$ python -q
>>> import numpy as np
>>> np.set_printoptions(precision=2, suppress=True, linewidth=120)
>>> K = np.loadtxt("dump.csv", delimiter=",")
>>> K
array([[-10.,   8.,   8.,  -4.,  -7.,   0.,  -1.,   7.,   3.,  -1.,   2.,  -1.,   2.,   1.],
       [  8.,  -8.,  -2.,   2.,  -5.,   5.,  -3., -10.,  -1.,   3.,   2.,   4.,   9.,   1.],
       [  8.,  -2.,  -4.,   7.,   4.,   4.,   0.,  -7.,   2.,  -6.,   2.,  -2.,  -7.,   0.],
       [ -4.,   2.,   7.,  -8.,   3.,   6.,   2.,   0.,   6.,   9.,   4.,   0.,   3.,  -1.],
       [ -7.,  -5.,   4.,   3.,   8.,  -2., -10.,  -2.,  -2.,  -9.,   4.,   0.,  -1.,  -8.],
       [  0.,   5.,   4.,   6.,  -2.,  -6.,   4.,  -3.,   8.,  10.,   4.,  -2.,   0.,   4.],
       [ -1.,  -3.,   0.,   2., -10.,   4.,   8.,  -1.,   0.,   4.,   4.,   2.,  -4.,  -4.],
       [  7., -10.,  -7.,   0.,  -2.,  -3.,  -1.,   8.,  -1.,  -1.,   0.,  -1.,  -6.,   3.],
       [  3.,  -1.,   2.,   6.,  -2.,   8.,   0.,  -1.,  -8.,   0.,   1.,   0.,   0.,  -1.],
       [ -1.,   3.,  -6.,   9.,  -9.,  10.,   4.,  -1.,   0.,  -6.,   5.,  -4.,   5.,   5.],
       [  2.,   2.,   2.,   4.,   4.,   4.,   4.,   0.,   1.,   5.,   6.,   4.,   4.,  -5.],
       [ -1.,   4.,  -2.,   0.,   0.,  -2.,   2.,  -1.,   0.,  -4.,   4.,   6.,   1.,   5.],
       [  2.,   9.,  -7.,   3.,  -1.,   0.,  -4.,  -6.,   0.,   5.,   4.,   1.,   4.,  -9.],
       [  1.,   1.,   0.,  -1.,  -8.,   4.,  -4.,   3.,  -1.,   5.,  -5.,   5.,  -9.,   6.]])
>>> # equal to its transpose
>>> rng = np.random.default_rng(356435)
>>> other = K + rng.integers(-2, 3, (14, 12)) @ rng.integers(-2, 3, (12, 14))
>>> other
array([[ -2.,   4.,   8.,   1.,  -9.,   6.,   8.,   7.,  -1., -12., -12., -13.,  -8.,  -2.],
       [ 15.,   3.,  -3.,   9.,  -5.,   1.,   4., -20.,  -1.,   3.,  -5.,  17.,  14.,  -3.],
       [ -3.,  -3.,   0.,   7.,   8.,   3., -12.,   1.,  -8.,   3.,  14.,  -6.,  -3.,  -3.],
       [  2.,   4.,  10., -15.,  -2.,   5.,   7.,  -7.,  10.,   2.,   3.,  18.,   2.,  11.],
       [ -7.,   1.,  10.,   4.,  11.,  -5., -12.,  -4.,  -7.,   3.,  10.,   1.,   7.,  -5.],
       [ -4.,   1.,  -1.,   0.,   1., -10.,  -7.,   6.,  15.,  21.,  15.,  -8.,  -1.,  -4.],
       [  6.,  12.,  11.,  15., -14.,   4.,  14.,  -6., -11.,   3., -11.,   9.,  -3., -16.],
       [ 13.,   6.,   8.,   0.,  -8.,  -4.,  -2.,   3.,  -2.,   2.,  -5.,  16.,  -7.,   3.],
       [ -2., -10.,  -2.,   0.,   5.,   5.,  -3.,   2.,  -7.,   8.,  12.,   0.,   5.,  -4.],
       [ -5.,  14.,   5.,  11.,  -9.,   6.,  -9.,   1.,  -2.,   6.,  11.,  -1.,   6.,   8.],
       [  1.,   8.,   6.,  -1.,   1.,   6.,  -2.,  -2.,  12.,   7.,   7.,  18.,  -2., -12.],
       [  1.,  -6.,   8.,  -8.,   1.,   9.,   6.,  -4.,  12.,   2.,   1.,   0.,  -8.,   1.],
       [ -2.,   8., -15.,   1.,  -6.,  -5., -21.,   6.,  -3.,  -1.,   7.,   1.,  -6., -16.],
       [ -2.,   5.,   4.,   4.,  -1., -12., -12.,   7., -13.,   9.,  -3.,  11.,  -2.,  12.]])
>>> np.abs(other - K).sum(axis=1)
array([ 88.,  76.,  83.,  79.,  58.,  90., 108.,  77.,  68.,  74.,  70.,  89.,  83.,  88.])
>>> np.linalg.matrix_rank(other - K, tol=1e-8)
np.int64(12)
>>> w, V = np.linalg.eigh(K)
>>> np.unique(w.round(6) + 0, return_counts=True)[1]
array([1, 1, 1, 1, 1, 1, 1, 1, 1, 1, 1, 1, 1, 1])
>>> (w > 1e-8).sum(), (w < -1e-8).sum()
(np.int64(7), np.int64(7))
>>> x = np.array([1, 2, 0, 2, 0, 0, 2, 2, 2, 0, 0, 1, 1, 0])
>>> (K * x).sum(axis=1)
array([ 17., -19.,  -1.,   3., -40.,  38.,   9.,  -8.,  -5.,  30.,  32.,  16.,  11.,  -7.])
>>> th = np.radians(60)
>>> Rm = np.eye(14)
>>> Rm[5, 5] = Rm[6, 6] = np.cos(th)
>>> Rm[5, 6], Rm[6, 5] = -np.sin(th), np.sin(th)
>>> other = K @ Rm.T
>>> np.allclose(np.linalg.norm(K, axis=1), np.linalg.norm(other, axis=1))
True
>>> round(np.linalg.det(Rm), 2), np.trace(Rm)
(np.float64(1.0), np.float64(13.0))
>>> np.allclose(K @ K.T, other @ other.T)
True
>>> F = np.load("a.npy")
>>> F
array([[ 5,  5,  3,  3,  4,  2,  3],
       [ 3,  3,  1,  1,  2,  0,  1],
       [ 3,  3,  1,  1,  2,  0,  1],
       [ 5,  5,  3,  3,  4,  2,  3],
       [ 5,  5,  3,  3,  4,  2,  3],
       [ 5,  5,  3,  3,  4,  2,  3],
       [ 5,  5,  3,  3,  4,  2,  3],
       [ 5,  5,  3,  3,  4,  2,  3],
       [-1, -1, -3, -3, -2, -4, -3],
       [ 0,  0, -2, -2, -1, -3, -2],
       [ 1,  1, -1, -1,  0, -2, -1],
       [ 0,  0, -2, -2, -1, -3, -2],
       [ 4,  4,  2,  2,  3,  1,  2]])
>>> [round(float(x), 2) for x in np.linalg.svd(F, compute_uv=False)[:3]]
[26.97, 7.79, 0.0]
>>> np.linalg.cond(F) > 100
np.True_
>>> rank = np.linalg.matrix_rank(F)
>>> rank
np.int64(2)
>>> ns = np.linalg.svd(F)[2][rank:].T
>>> [int(np.linalg.matrix_rank(F[:, :j + 1])) for j in range(7)]
[1, 1, 2, 2, 2, 2, 2]
>>> ns @ ns.T
array([[ 0.59, -0.41, -0.04, -0.04, -0.22,  0.15, -0.04],
       [-0.41,  0.59, -0.04, -0.04, -0.22,  0.15, -0.04],
       [-0.04, -0.04,  0.81, -0.19, -0.11, -0.26, -0.19],
       [-0.04, -0.04, -0.19,  0.81, -0.11, -0.26, -0.19],
       [-0.22, -0.22, -0.11, -0.11,  0.83, -0.06, -0.11],
       [ 0.15,  0.15, -0.26, -0.26, -0.06,  0.54, -0.26],
       [-0.04, -0.04, -0.19, -0.19, -0.11, -0.26,  0.81]])
>>> np.linalg.matrix_rank(F.T @ F), np.linalg.matrix_rank(F @ F.T)
(np.int64(2), np.int64(2))
>>> np.allclose(F @ ns, 0)
True
>>> [int(np.linalg.matrix_rank(np.delete(F, i, axis=0))) for i in range(13)]
[2, 2, 2, 2, 2, 2, 2, 2, 2, 2, 2, 2, 2]
>>> ns.shape
(7, 5)
>>> U, sv, vt = np.linalg.svd(F)
>>> V = vt[:(sv > 1e-8).sum()]
>>> x = F[1] + 4 * F[7] + rng.integers(2) * np.eye(7)[6]
>>> x
array([23., 23., 13., 13., 18.,  8., 14.])
>>> np.diag(V.T @ V)
array([0.41, 0.41, 0.19, 0.19, 0.17, 0.46, 0.19])
>>> np.allclose(V.T @ V @ x, x)
False
>>> np.round(F @ np.linalg.pinv(F) @ F, 2) + 0
array([[ 5.,  5.,  3.,  3.,  4.,  2.,  3.],
       [ 3.,  3.,  1.,  1.,  2.,  0.,  1.],
       [ 3.,  3.,  1.,  1.,  2.,  0.,  1.],
       [ 5.,  5.,  3.,  3.,  4.,  2.,  3.],
       [ 5.,  5.,  3.,  3.,  4.,  2.,  3.],
       [ 5.,  5.,  3.,  3.,  4.,  2.,  3.],
       [ 5.,  5.,  3.,  3.,  4.,  2.,  3.],
       [ 5.,  5.,  3.,  3.,  4.,  2.,  3.],
       [-1., -1., -3., -3., -2., -4., -3.],
       [ 0.,  0., -2., -2., -1., -3., -2.],
       [ 1.,  1., -1., -1.,  0., -2., -1.],
       [ 0.,  0., -2., -2., -1., -3., -2.],
       [ 4.,  4.,  2.,  2.,  3.,  1.,  2.]])
>>> np.linalg.lstsq(F[:-1].T, F[-1])[2]
np.int32(2)
>>> np.unique(F.round(6), axis=0).shape
(6, 7)
>>> F.sum(axis=0)
array([40, 40, 14, 14, 27,  1, 14])
>>> F.sum(axis=1)
array([ 25,  11,  11,  25,  25,  25,  25,  25, -17, -10,  -3, -10,  18])
>>> np.linalg.matrix_rank(F)
np.int64(2)
>>> F.shape
(13, 7)
>>> np.round(np.linalg.svd(F, compute_uv=False), 2) + 0
array([26.97,  7.79,  0.  ,  0.  ,  0.  ,  0.  ,  0.  ])
>>> A = np.loadtxt("mat.csv", delimiter=",")
>>> A
array([[ 2.,  0.,  1.,  2.,  2.,  1.],
       [ 2., -2., -1.,  1., -2.,  1.],
       [ 0., -2., -1., -1., -1., -1.],
       [ 1.,  2.,  2., -2., -1.,  2.],
       [ 0.,  1.,  2., -1.,  1.,  0.],
       [ 2., -1.,  2.,  1., -1., -2.],
       [ 2.,  2.,  2.,  0., -1., -2.],
       [ 2., -2., -1.,  0.,  0.,  1.],
       [ 0.,  0., -1., -2.,  0.,  1.],
       [-2.,  0., -1., -2.,  2.,  1.],
       [ 2., -2.,  1.,  2.,  2.,  0.],
       [ 2.,  1., -1., -1., -1.,  1.],
       [ 2., -2.,  2.,  0.,  0., -2.]])
>>> x = np.array([0, 2, -2, -2, 2, -2])
>>> (A * x).sum(axis=1)
array([ -4., -10.,   0.,  -2.,   2.,  -6.,   2.,  -4.,   4.,   8.,  -6.,   2.,  -4.])
>>> A @ np.ones(6)
array([ 8., -1., -6.,  4.,  3.,  1.,  3.,  0., -2., -2.,  5.,  1.,  0.])
>>> idx = A[:, 5] > np.median(A[:, 5])
>>> f = A[idx].mean(axis=0) - A[~idx].mean(axis=0)
>>> round((((A - A.mean(axis=0)) @ f > 0) == idx).mean(), 2)
np.float64(0.62)
>>> np.argsort(-np.abs(f).round(6), kind="stable")
array([1, 5, 3, 2, 4, 0])
>>> idx.astype(int)
array([0, 0, 0, 1, 0, 0, 0, 0, 0, 0, 0, 0, 0])
>>> f
array([-0.17,  2.58,  1.67, -1.92, -1.08,  2.08])
>>> ((A - A.mean(axis=0)) @ f > 0).astype(int)
array([0, 0, 0, 1, 1, 0, 1, 0, 1, 1, 0, 1, 0])
>>> P = A @ np.linalg.solve(A.T @ A, A.T)
>>> np.round(P @ A[:, 4], 2) + 0
array([ 2., -2., -1., -1.,  1., -1., -1.,  0.,  0.,  2.,  2., -1.,  0.])
>>> np.round(np.linalg.eigvalsh(P), 2) + 0
array([0., 0., 0., 0., 0., 0., 0., 1., 1., 1., 1., 1., 1.])
>>> np.allclose(P @ P, P)
True
>>> basis = A[[8, 10]].astype(float)
>>> for _ in range(3):
...     idx = np.linalg.norm(A[:, None] - basis, axis=-1).argmin(axis=1)
...     basis = np.array([A[idx == j].mean(axis=0) for j in range(2)])
... 
>>> idx
array([1, 0, 0, 0, 0, 1, 0, 0, 0, 0, 1, 0, 1])
>>> basis
array([[ 0.78,  0.  ,  0.  , -0.89, -0.33,  0.44],
       [ 2.  , -1.25,  1.5 ,  1.25,  0.75, -0.75]])
>>> basis[1] - basis[0]
array([ 1.22, -1.25,  1.5 ,  2.14,  1.08, -1.19])
>>> np.abs(basis[1] - basis[0]).argmax()
np.int64(3)
>>> np.bincount(idx)
array([9, 4])
>>> Xc = A - A.mean(axis=0)
>>> V = np.linalg.svd(Xc)[2][:5]
>>> other = Xc - Xc @ V.T @ V
>>> np.linalg.norm(other, axis=1).round(6).argmax()
np.int64(1)
>>> other.std(axis=0)
array([0.28, 0.03, 0.05, 0.25, 0.16, 0.06])
>>> E = np.load("arr.npy")
>>> E
array([[ 0, -3,  0, -1,  0, -1, -2, -6,  0,  2, -1,  0],
       [ 3,  0, -3,  2,  5, -1,  0,  0, -2,  2,  0, -3],
       [ 0,  3,  0,  1, -1, -2,  5,  1,  5, -2,  2, -4],
       [ 1, -2, -1,  0, -2,  4,  1, -3, -2, -1, -4,  1],
       [ 0, -5,  1,  2,  0,  1, -2,  0, -4, -3, -2,  0],
       [ 1,  1,  2, -4, -1,  0,  6, -5, -1, -1,  5, -1],
       [ 2,  0, -5, -1,  2, -6,  0,  1,  4, -2, -2, -6],
       [ 6,  0, -1,  3,  0,  5, -1,  0,  5,  3, -4,  0],
       [ 0,  2, -5,  2,  4,  1, -4, -5,  0, -3, -1,  0],
       [-2, -2,  2,  1,  3,  1,  2, -3,  3,  0, -1, -1],
       [ 1,  0, -2,  4,  2, -5,  2,  4,  1,  1,  0, -6],
       [ 0,  3,  4, -1,  0,  1,  6,  0,  0,  1,  6,  0]])
>>> idx = rng.permutation(12)
>>> idx
array([ 2,  0,  4,  5,  9, 10,  6,  8,  7, 11,  1,  3])
>>> other = E[idx][:, idx]
>>> np.sort(np.abs(np.linalg.eigvals(other)))
array([ 0.1 ,  0.1 ,  3.11,  3.11,  6.48,  6.48,  8.03,  8.03, 11.14, 11.14, 16.94, 16.94])
>>> np.allclose(other, E)
False
>>> np.diag(other)
array([0, 0, 0, 0, 0, 0, 0, 0, 0, 0, 0, 0])
>>> other
array([[ 0,  0, -1, -2, -2,  2,  5,  5,  1, -4,  3,  1],
       [ 0,  0,  0, -1,  2, -1, -2,  0, -6,  0, -3, -1],
       [ 1,  0,  0,  1, -3, -2, -2, -4,  0,  0, -5,  2],
       [ 2,  1, -1,  0, -1,  5,  6, -1, -5, -1,  1, -4],
       [ 2, -2,  3,  1,  0, -1,  2,  3, -3, -1, -2,  1],
       [-2,  1,  2, -5,  1,  0,  2,  1,  4, -6,  0,  4],
       [-5,  2,  2, -6, -2, -2,  0,  4,  1, -6,  0, -1],
       [-5,  0,  4,  1, -3, -1, -4,  0, -5,  0,  2,  2],
       [-1,  6,  0,  5,  3, -4, -1,  5,  0,  0,  0,  3],
       [ 4,  0,  0,  1,  1,  6,  6,  0,  0,  0,  3, -1],
       [-3,  3,  5, -1,  2,  0,  0, -2,  0, -3,  0,  2],
       [-1,  1, -2,  4, -1, -4,  1, -2, -3,  1, -2,  0]])
